% ipython --no-banner

In [1]: import numpy as np

In [2]: from numpy import linalg as LA

In [3]: np.set_printoptions(precision=2, suppress=True, linewidth=200, floatmode="fixed")

In [4]: def rnd(a):
   ...:     return np.round(a, 2) + 0
   ...: 

In [5]: M = np.load("a.npy")

In [6]: M
Out[6]: 
array([[-1.70,  2.08,  1.90],
       [-1.82,  1.89,  1.82],
       [-2.59,  1.93,  2.23],
       [-1.50,  1.56,  1.83],
       [-2.18,  2.28,  2.70],
       [-2.21,  2.09,  1.73],
       [-2.18,  2.01,  1.98],
       [-1.88,  1.48,  1.88],
       [-1.88,  1.75,  2.38],
       [-2.01,  1.69,  2.12],
       [-2.22,  2.42,  2.11],
       [-2.39,  2.04,  1.92],
       [-1.75,  1.84,  2.18],
       [ 0.44,  2.39,  1.26],
       [-0.28,  1.69,  0.84],
       [ 0.09,  1.85,  0.68],
       [-0.20,  1.91,  1.03],
       [ 0.56,  2.20,  1.38],
       [-0.03,  2.05,  0.83],
       [ 0.03,  2.16,  1.13],
       [ 0.19,  1.54,  0.37],
       [-0.04,  1.84,  1.43],
       [-0.03,  2.26,  0.45],
       [-0.29,  2.37,  0.85],
       [ 0.48,  2.33,  0.60],
       [-0.48,  2.03,  1.15]])

In [7]: G = np.cov(M, rowvar=False)

In [8]: rnd(np.median(M, axis=0))
Out[8]: array([-0.99,  2.02,  1.58])

In [9]: rnd(LA.eigvalsh(G)[::-1])
Out[9]: array([1.54, 0.09, 0.06])

In [10]: rnd(np.corrcoef(M.T))
Out[10]: 
array([[ 1.00,  0.19, -0.86],
       [ 0.19,  1.00, -0.09],
       [-0.86, -0.09,  1.00]])

In [11]: E = np.load("arr.npy")

In [12]: E
Out[12]: 
array([[0, 0, 0, 0],
       [0, 0, 0, 0],
       [0, 0, 1, 0],
       [0, 0, 0, 2]])

In [13]: Uu, sig, vt = LA.svd(E)

In [14]: V = vt[:(sig > 1e-8).sum()]

In [15]: rng = np.random.default_rng(5044)

In [16]: vec = E[2] + 3 * E[3] + rng.integers(2) * np.eye(4)[2]

In [17]: vec
Out[17]: array([0.00, 0.00, 1.00, 6.00])

In [18]: np.diag(V.T @ V)
Out[18]: array([0.00, 0.00, 1.00, 1.00])

In [19]: np.allclose(V.T @ V @ vec, vec)
Out[19]: True

In [20]: LA.matrix_rank(np.vstack([E, vec]))
Out[20]: np.int64(2)

In [21]: W0, _ = LA.qr(np.array([[0.4, -0.5, 0.2, 1.6, 0.5, 0.5],
    ...:     [0.3, 0.6, 0.7, -0.7, 0.7, 0.6],
    ...:     [-0.2, -0.1, -0.5, 1.4, -0.4, 0.3],
    ...:     [-0.6, -1.0, 0.4, 1.1, -1.2, 0.0],
    ...:     [0.5, 0.3, -0.1, -0.2, -0.9, 0.5],
    ...:     [0.8, -0.2, 0.0, 0.3, -0.8, -1.3]]))

In [22]: rnd(W0)
Out[22]: 
array([[-0.32,  0.53,  0.14, -0.51,  0.46, -0.35],
       [-0.24, -0.39,  0.74, -0.39, -0.18,  0.25],
       [ 0.16,  0.02, -0.50, -0.72, -0.31,  0.33],
       [ 0.48,  0.62,  0.40,  0.04, -0.46, -0.01],
       [-0.40, -0.09, -0.13, -0.01, -0.64, -0.63],
       [-0.64,  0.41, -0.09,  0.26, -0.19,  0.55]])

In [23]: vec = np.array([2, 2, 5, 0, 4, 2])

In [24]: y = W0 @ vec

In [25]: coef, lr = np.zeros(6), 1 / LA.norm(W0, 2) ** 2

In [26]: for i in range(40):
    ...:     coef -= lr * W0.T @ (W0 @ coef - y)
    ...:     if i % 10 == 0: print(i, round(LA.norm(W0 @ coef - y), 2))
    ...: 
0 0.0
10 0.0
20 0.0
30 0.0

In [27]: rnd(LA.cond(W0))
Out[27]: np.float64(1.0)
